>>> import numpy as np
>>> np.set_printoptions(precision=2, suppress=True, linewidth=200)
>>> feats = np.load("mat.npy")
>>> feats
array([[ 0, -3, -1, -2, -3,  1,  3],
       [ 0,  3,  3,  1,  2, -1,  2],
       [ 0,  0,  2, -2, -2,  0,  3],
       [ 0,  0,  0, -2, -3, -1, -2],
       [ 0,  0,  0,  0,  2, -3, -2],
       [ 0,  0,  0,  0,  0,  0,  2],
       [ 0,  0,  0,  0,  0,  0,  1]])
>>> rng = np.random.default_rng(671408)
>>> lab = rng.permutation(7)
>>> print(lab)
[3 4 5 0 6 1 2]
>>> M2 = feats[lab][:, lab]
>>> np.trace(M2)
np.int64(6)
>>> M2
array([[-2, -3, -1,  0, -2,  0,  0],
       [ 0,  2, -3,  0, -2,  0,  0],
       [ 0,  0,  0,  0,  2,  0,  0],
       [-2, -3,  1,  0,  3, -3, -1],
       [ 0,  0,  0,  0,  1,  0,  0],
       [ 1,  2, -1,  0,  2,  3,  3],
       [-2, -2,  0,  0,  3,  0,  2]])
>>> np.diag(M2)
array([-2,  2,  0,  0,  1,  3,  2])
>>> np.round(np.linalg.norm(feats[0], 1), 2), np.round(np.linalg.norm(feats[0], np.inf), 2)
(np.float64(13.0), np.float64(3.0))
>>> np.linalg.norm(feats, axis=1)
array([5.74, 5.29, 4.58, 4.24, 4.12, 2.  , 1.  ])
>>> round(float(np.linalg.norm(feats) ** 2 / np.linalg.norm(feats, 2) ** 2), 2)
2.02
>>> print(np.round(np.linalg.norm(feats, "nuc"), 2))
21.53
>>> K = np.load("a.npy")
>>> K
array([[ 3,  0,  0],
       [ 0, -5,  0],
       [ 0, -2, -1]])
>>> Uu, s, vt = np.linalg.svd(feats)
>>> vecs = vt[:(s > 1e-8).sum()]
>>> x0 = feats[5] + -1 * feats[0] + rng.integers(2) * np.eye(7)[6]
>>> x0
array([ 0.,  3.,  1.,  2.,  3., -1.,  0.])
>>> np.linalg.matrix_rank(np.vstack([feats, x0]))
np.int64(6)
>>> print(np.diag(vecs.T @ vecs))
[0. 1. 1. 1. 1. 1. 1.]
>>> round(np.linalg.norm(x0 - vecs.T @ vecs @ x0), 2)
np.float64(0.0)
>>> print(np.flatnonzero(np.linalg.matrix_power((K != 0) + (K.T != 0) + np.eye(3), 3)[0]))
[0]
>>> np.sort(np.linalg.eigvals(K).real)
array([-5., -1.,  3.])
>>> K @ K
array([[ 9,  0,  0],
       [ 0, 25,  0],
       [ 0, 12,  1]])
>>> print(np.linalg.matrix_power(K, 4))
[[ 81   0   0]
 [  0 625   0]
 [  0 312   1]]
>>> (K + K.T) / 2
array([[ 3.,  0.,  0.],
       [ 0., -5., -1.],
       [ 0., -1., -1.]])
>>> np.trace(K)
np.int64(-3)
>>> assert K == K.T
Traceback (most recent call last):
  File "<python-input-30>", line 1, in <module>
    assert K == K.T
           ^^^^^^^^
ValueError: The truth value of an array with more than one element is ambiguous. Use a.any() or a.all()
>>> print(np.allclose(K, K.T))
False
>>> q, R = np.linalg.qr(K)
>>> np.round(q @ R, 2) + 0
array([[ 3.,  0.,  0.],
       [ 0., -5.,  0.],
       [ 0., -2., -1.]])
>>> q.shape, R.shape
((3, 3), (3, 3))
>>> round(np.trace(q @ q.T), 2)
np.float64(3.0)
>>> print(abs(R[0, 0]), round(np.linalg.norm(K[:, 0]), 2))
3.0 3.0
>>> q
array([[ 1.  ,  0.  ,  0.  ],
       [-0.  , -0.93, -0.37],
       [-0.  , -0.37,  0.93]])
>>> R
array([[ 3.  ,  0.  ,  0.  ],
       [ 0.  ,  5.39,  0.37],
       [ 0.  ,  0.  , -0.93]])
>>> np.allclose(R.T @ R, K.T @ K)
True
>>> q, vecs = np.linalg.qr(K[:, :1])[0], np.linalg.qr(K[:, 1:])[0]
>>> s = np.linalg.svd(q.T @ vecs, compute_uv=False)
>>> np.round(np.linalg.norm(q @ q.T - vecs @ vecs.T, 2), 2)
np.float64(1.0)
